% python3 -q
>>> import numpy as np
>>> import numpy.linalg as la
>>> np.set_printoptions(precision=2, suppress=True, linewidth=140)
>>> u = np.array([2, 0, 2, 4, 4, 1, 5, 3])
>>> r1 = np.array([-2, -3, 1, -5, 2, 4, -1, 5, 5, -2])
>>> M = u[:, None] + r1[None, :]
>>> M
array([[ 0, -1,  3, -3,  4,  6,  1,  7,  7,  0],
       [-2, -3,  1, -5,  2,  4, -1,  5,  5, -2],
       [ 0, -1,  3, -3,  4,  6,  1,  7,  7,  0],
       [ 2,  1,  5, -1,  6,  8,  3,  9,  9,  2],
       [ 2,  1,  5, -1,  6,  8,  3,  9,  9,  2],
       [-1, -2,  2, -4,  3,  5,  0,  6,  6, -1],
       [ 3,  2,  6,  0,  7,  9,  4, 10, 10,  3],
       [ 1,  0,  4, -2,  5,  7,  2,  8,  8,  1]])
>>> Uu, sigma, VT = la.svd(M)
>>> sigma.round(2) + 0
array([41.55, 10.17,  0.  ,  0.  ,  0.  ,  0.  ,  0.  ,  0.  ])
>>> np.argmax(sigma[:-1] / (sigma[1:] + 1e-6)) + 1
np.int64(2)
>>> M2 = Uu[:, :2] @ np.diag(sigma[:2]) @ VT[:2]
>>> round(la.norm(M - M2, 2), 2), round(float(sigma[2]), 2)
(np.float64(0.0), 0.0)
>>> la.matrix_rank(M2)
np.int64(2)
>>> Uu, sigma, VT = la.svd(M)
>>> vecs = VT[:(sigma > 1e-8).sum()]
>>> rng = np.random.default_rng(661803)
>>> x0 = M[1] + 4 * M[0] + rng.integers(2) * np.eye(10)[3]
>>> x0
array([ -2.,  -7.,  13., -16.,  18.,  28.,   3.,  33.,  33.,  -2.])
>>> round(la.norm(x0 - vecs.T @ vecs @ x0), 2)
np.float64(0.8)
>>> np.diag(vecs.T @ vecs)
array([0.15, 0.2 , 0.1 , 0.36, 0.12, 0.22, 0.12, 0.29, 0.29, 0.15])
>>> mat = np.loadtxt("out15.csv", delimiter=",")
>>> mat
array([[ 0., -1.,  0., -1., -4.,  1., -2., -3.,  3.,  1.],
       [ 1.,  0., -4., -4., -1., -1.,  1., -6.,  5.,  5.],
       [ 0.,  4.,  0.,  5., -3., -2., -6., -2.,  2.,  2.],
       [ 1.,  4., -5.,  0., -2.,  1., -2., -1.,  1., -2.],
       [ 4.,  1.,  3.,  2.,  0.,  4., -4.,  0., -1.,  1.],
       [-1.,  1.,  2., -1., -4.,  0., -4.,  1., -4.,  2.],
       [ 2., -1.,  6.,  2.,  4.,  4.,  0.,  1., -4., -5.],
       [ 3.,  6.,  2.,  1.,  0., -1., -1.,  0., -2.,  3.],
       [-3., -5., -2., -1.,  1.,  4.,  4.,  2.,  0., -3.],
       [-1., -5., -2.,  2., -1., -2.,  5., -3.,  3.,  0.]])
>>> Uu, sigma, VT = la.svd(mat, full_matrices=False)
>>> (sigma > 1e-8).sum()
np.int64(10)
>>> np.allclose(Uu * sigma @ VT, mat)
True
>>> np.round(Uu.T @ mat @ VT.T, 2) + 0
array([[16.51,  0.  ,  0.  ,  0.  ,  0.  ,  0.  ,  0.  ,  0.  ,  0.  ,  0.  ],
       [ 0.  , 16.51,  0.  ,  0.  ,  0.  ,  0.  ,  0.  ,  0.  ,  0.  ,  0.  ],
       [ 0.  ,  0.  ,  7.77,  0.  ,  0.  ,  0.  ,  0.  ,  0.  ,  0.  ,  0.  ],
       [ 0.  ,  0.  ,  0.  ,  7.77,  0.  ,  0.  ,  0.  ,  0.  ,  0.  ,  0.  ],
       [ 0.  ,  0.  ,  0.  ,  0.  ,  7.24,  0.  ,  0.  ,  0.  ,  0.  ,  0.  ],
       [ 0.  ,  0.  ,  0.  ,  0.  ,  0.  ,  7.24,  0.  ,  0.  ,  0.  ,  0.  ],
       [ 0.  ,  0.  ,  0.  ,  0.  ,  0.  ,  0.  ,  3.24,  0.  ,  0.  ,  0.  ],
       [ 0.  ,  0.  ,  0.  ,  0.  ,  0.  ,  0.  ,  0.  ,  3.24,  0.  ,  0.  ],
       [ 0.  ,  0.  ,  0.  ,  0.  ,  0.  ,  0.  ,  0.  ,  0.  ,  1.76,  0.  ],
       [ 0.  ,  0.  ,  0.  ,  0.  ,  0.  ,  0.  ,  0.  ,  0.  ,  0.  ,  1.76]])
>>> np.round(Uu.T @ Uu, 2) + 0
array([[1., 0., 0., 0., 0., 0., 0., 0., 0., 0.],
       [0., 1., 0., 0., 0., 0., 0., 0., 0., 0.],
       [0., 0., 1., 0., 0., 0., 0., 0., 0., 0.],
       [0., 0., 0., 1., 0., 0., 0., 0., 0., 0.],
       [0., 0., 0., 0., 1., 0., 0., 0., 0., 0.],
       [0., 0., 0., 0., 0., 1., 0., 0., 0., 0.],
       [0., 0., 0., 0., 0., 0., 1., 0., 0., 0.],
       [0., 0., 0., 0., 0., 0., 0., 1., 0., 0.],
       [0., 0., 0., 0., 0., 0., 0., 0., 1., 0.],
       [0., 0., 0., 0., 0., 0., 0., 0., 0., 1.]])
>>> Uu.shape, sigma.shape, VT.shape
((10, 10), (10,), (10, 10))
